% python3 -q
>>> import numpy as np
>>> np.set_printoptions(precision=3, suppress=True, linewidth=140)
>>> def tidy(a):
...     return np.round(a, 3) + 0
... 
>>> J = np.load("mat.npy")
>>> J
array([[12,  0, 18,  8,  0, 12],
       [ 0, 12,  6,  0,  8,  4],
       [12, 12, 12,  8,  8,  8],
       [14,  0, 21,  0,  0,  0],
       [ 0, 14,  7,  0,  0,  0],
       [14, 14, 14,  0,  0,  0]])
>>> tidy(np.linalg.norm(J[2] - J[4]))
np.float64(19.105)
>>> print(tidy(np.linalg.norm(J, 2)))
47.681
>>> J[2] @ J[4]
np.int64(252)
>>> tidy(np.linalg.norm(J) ** 2 / np.linalg.norm(J, 2) ** 2)
np.float64(1.333)
>>> np.linalg.norm(J, axis=1).argmax()
np.int64(0)
>>> f = np.array([0, 2])
>>> np.cross(J[1, :3], J[3, :3])
array([ 252,   84, -168])
>>> rng = np.random.default_rng(47863)
>>> idx = rng.permutation(6)
>>> A2 = J[:, idx] * rng.choice([-1, 1], 6)
>>> A2
array([[-18,   0, -12,   0,  -8,  12],
       [ -6,  -8,  -4,  12,   0,   0],
       [-12,  -8,  -8,  12,  -8,  12],
       [-21,   0,   0,   0,   0,  14],
       [ -7,   0,   0,  14,   0,   0],
       [-14,   0,   0,  14,   0,  14]])
>>> Uu, _, Vt = np.linalg.svd(J.T @ A2)
>>> tidy(Uu @ Vt)
array([[ 0.,  0.,  0.,  0.,  0.,  1.],
       [ 0.,  0.,  0.,  1.,  0.,  0.],
       [-1.,  0.,  0.,  0.,  0.,  0.],
       [ 0.,  0.,  0.,  0., -1.,  0.],
       [ 0., -1.,  0.,  0.,  0.,  0.],
       [ 0.,  0., -1.,  0.,  0.,  0.]])
>>> tidy(np.linalg.lstsq(J, A2)[0])
array([[ 0.,  0.,  0.,  0.,  0.,  1.],
       [ 0.,  0.,  0.,  1.,  0.,  0.],
       [-1.,  0.,  0.,  0.,  0.,  0.],
       [ 0.,  0.,  0.,  0., -1.,  0.],
       [ 0., -1.,  0.,  0.,  0.,  0.],
       [ 0.,  0., -1.,  0.,  0.,  0.]])
>>> mat = np.array([[0, 1, 0, 0, 0],
...     [1, 0, 1, 1, 1],
...     [0, 1, 0, 1, 1],
...     [0, 1, 1, 0, 0],
...     [0, 1, 1, 0, 0]])
>>> # rows 3 and 4 are equal
>>> vals, vecs = np.linalg.eigh(mat)
>>> x0 = np.array([3, 2, 1, 2, 2])
>>> tidy(vecs * np.maximum(vals, 0) @ vecs.T)
array([[0.366, 0.42 , 0.206, 0.183, 0.183],
       [0.42 , 0.938, 0.786, 0.625, 0.625],
       [0.206, 0.786, 0.778, 0.603, 0.603],
       [0.183, 0.625, 0.603, 0.469, 0.469],
       [0.183, 0.625, 0.603, 0.469, 0.469]])
>>> tidy(x0 @ mat @ x0 / (x0 @ x0)), tidy(vals[0]), tidy(vals[-1])
(np.float64(1.818), np.float64(-1.749), np.float64(2.686))
>>> np.abs(mat).sum(axis=1).max(), tidy(np.abs(vals).max())
(np.int64(4), np.float64(2.686))
>>> (np.sign(vecs[:, -1].round(6)) == np.sign(vecs[0, -1].round(6))).astype(int)
array([1, 1, 1, 1, 1])
>>> feats = np.load("arr.npy")
>>> feats
array([[ 0, -2,  1,  1,  0, -1],
       [ 0,  0,  1, -1,  0,  1],
       [ 0,  0,  0, -2,  1, -2],
       [ 0,  0,  0,  0,  0, -2],
       [ 0,  0,  0,  0,  0,  0],
       [ 0,  0,  0,  0,  0,  0]])
>>> # rows 4 and 5 are equal
>>> np.linalg.cond(feats) > 100
np.True_
>>> np.argsort(-np.linalg.norm(feats, axis=0).round(6), kind="stable")[:3]
array([5, 3, 1])
>>> A2 = feats + rng.integers(-2, 3, (6, 4)) @ rng.integers(-2, 3, (4, 6))
>>> A2
array([[-3,  3, -5, -6,  0, -7],
       [-4,  2,  0, -5,  3,  1],
       [ 1,  3, -1, -1, -2, -1],
       [ 4,  0,  5,  6, -7, -2],
       [-1,  5, -4, -3, -2, -2],
       [ 3, -7,  2,  5,  4,  6]])
>>> A2 - feats
array([[-3,  5, -6, -7,  0, -6],
       [-4,  2, -1, -4,  3,  0],
       [ 1,  3, -1,  1, -3,  1],
       [ 4,  0,  5,  6, -7,  0],
       [-1,  5, -4, -3, -2, -2],
       [ 3, -7,  2,  5,  4,  6]])
>>> np.abs(A2 - feats).sum(axis=1)
array([27, 14, 10, 22, 17, 27])
>>> np.linalg.matrix_rank(A2 - feats, tol=1e-8)
np.int64(4)
